% python3 -q
>>> import numpy as np
>>> np.set_printoptions(precision=2, suppress=True, linewidth=200)
>>> rd = lambda a: np.round(a, 2) + 0
>>> out = np.array([[-5, -5, -2, -9, -6],
...     [-4, -4, -4, -4, 7],
...     [0, 5, 6, -5, -8],
...     [1, -6, 8, -5, -5],
...     [4, 5, 8, 0, 9]])
>>> feats = out + out.T
>>> print(feats)
[[-10  -9  -2  -8  -2]
 [ -9  -8   1 -10  12]
 [ -2   1  12   3   0]
 [ -8 -10   3 -10  -5]
 [ -2  12   0  -5  18]]
>>> # equal to its transpose
>>> w, vecs = np.linalg.eig(feats)
>>> print(rd(np.sort(np.linalg.eigvals(feats.T))))
[-27.57  -5.51  -2.93  12.87  25.13]
>>> print(rd(np.sort(np.linalg.eigvals(feats @ feats))))
[  8.56  30.32 165.74 631.34 760.03]
>>> w, vecs = np.linalg.eigh(feats)
>>> x = np.array([2, 2, 4, 4, 3])
>>> print(rd(x @ feats @ x / (x @ x)), rd(w[0]), rd(w[-1]))
-3.22 -27.57 25.13
>>> print(np.abs(feats).sum(axis=1).max(), rd(np.abs(w).max()))
40 27.57
>>> print(x @ feats @ x)
-158
>>> data = np.loadtxt("out19.csv", delimiter=",")
>>> print(data)
[[ 1.  0. -1.]
 [-2.  0.  1.]
 [-2.  1.  0.]]
>>> u = np.array([3, 0, 0])
>>> out = data + np.outer(u, np.eye(3)[1])
>>> print(out)
[[ 1.  3. -1.]
 [-2.  0.  1.]
 [-2.  1.  0.]]
>>> print(np.linalg.matrix_rank(np.linalg.inv(out) - np.linalg.inv(data), tol=1e-8))
1
>>> print(np.linalg.matrix_rank(out - data))
1
>>> X = np.loadtxt("test12.csv", delimiter=",")
>>> print(X)
[[-4.49 -6.91 -5.1  -1.75]
 [-0.88  0.51  2.18  3.16]
 [-1.94 -1.01  1.2   3.29]
 [ 1.82  3.83  3.52  2.37]
 [ 0.04  0.65  0.86  0.84]
 [-3.2  -2.74  0.34  3.56]
 [-0.17 -0.68 -0.92 -0.95]
 [-3.18 -5.53 -4.39 -2.03]
 [-3.56 -4.17 -1.42  1.77]
 [-1.5  -2.9  -2.51 -1.59]
 [ 1.71  3.73  3.66  2.38]
 [ 4.26  6.16  4.18  1.01]
 [-4.51 -6.96 -5.06 -1.97]
 [-2.76 -3.78 -2.6  -0.43]
 [ 0.62 -0.56 -2.02 -2.9 ]
 [ 1.32  2.1   1.76  0.56]
 [ 1.51  3.08  2.46  1.75]
 [-3.39 -3.5  -0.69  2.8 ]
 [-4.55 -6.22 -4.2  -0.8 ]
 [ 4.17  5.26  3.3   0.01]]
>>> cen = X - X.mean(axis=0)
>>> left, sigma, VT = np.linalg.svd(cen, full_matrices=False)
>>> print(rd((sigma ** 2).sum() ** 2 / (sigma ** 4).sum()))
1.28
>>> print(np.searchsorted(np.cumsum(sigma ** 2) / (sigma ** 2).sum(), 0.9) + 1)
2
>>> print(rd(sigma ** 2 / (sigma ** 2).sum()))
[0.88 0.12 0.   0.  ]
>>> print(np.abs(VT[0]).argmax())
1
>>> print(rd(cen.mean(axis=0)))
[0. 0. 0. 0.]
>>> print(rd(np.abs(VT[-1])))
[0.17 0.34 0.78 0.49]
>>> print(np.abs(left[:, 0]).argmax())
11
>>> proj = np.triu(np.array([[0, 2, 0, 0, 0],
...     [0, 0, 2, 1, 1],
...     [2, 1, 2, 0, 0],
...     [1, 2, 1, 0, 0],
...     [0, 2, 2, 1, 1]]), 1) + np.eye(5)
>>> out = proj @ feats @ np.linalg.inv(proj)
>>> print(rd(np.poly(out)))
[     1.     -2.   -796.   2644.  63531. 143660.]
>>> print(rd(np.linalg.det(out)))
-143660.0
>>> print(out)
[[-28.  31. -62. -59.  -9.]
 [-23.  42. -56. -61. -17.]
 [ -2.   5.   2.  -2.  -5.]
 [ -8.   6.  -9. -16. -11.]
 [ -2.  16. -32. -21.   2.]]
>>> print(np.linalg.matrix_rank(out))
5
>>> rng = np.random.default_rng(34215)
>>> E = np.eye(4, dtype=int)[rng.permutation(4)] * np.array([1, -1, 1, 1])
>>> print(E)
[[ 0  0  0  1]
 [ 0  0  1  0]
 [ 0 -1  0  0]
 [ 1  0  0  0]]
>>> print(E @ E)
[[ 1  0  0  0]
 [ 0 -1  0  0]
 [ 0  0 -1  0]
 [ 0  0  0  1]]
>>> print(rd(np.sort(np.linalg.eigvals(E).real)))
[-1.  0.  0.  1.]
>>> print(np.flatnonzero(np.linalg.matrix_power((E != 0) + (E.T != 0) + np.eye(4), 4)[0]))
[0 3]
>>> print((np.linalg.matrix_power((E != 0) + (E.T != 0) + np.eye(4), 4) > 0).astype(int))
[[1 0 0 1]
 [0 1 1 0]
 [0 1 1 0]
 [1 0 0 1]]
>>> m1 = np.load("dump.npy")
>>> print(m1)
[[1.   0.2  0.04 0.01]
 [0.2  1.   0.2  0.04]
 [0.04 0.2  1.   0.2 ]
 [0.01 0.04 0.2  1.  ]]
>>> proj = np.triu(np.array([[-2, 3, -3, 2], [0, 1, 3, 0], [3, 2, 1, -3], [-3, -1, -3, 0]]), 1) + np.eye(4)
>>> out = proj @ m1 @ np.linalg.inv(proj)
>>> print(np.trace(out), np.trace(m1))
4.0 4.0
>>> print(rd(np.linalg.det(out)))
0.88
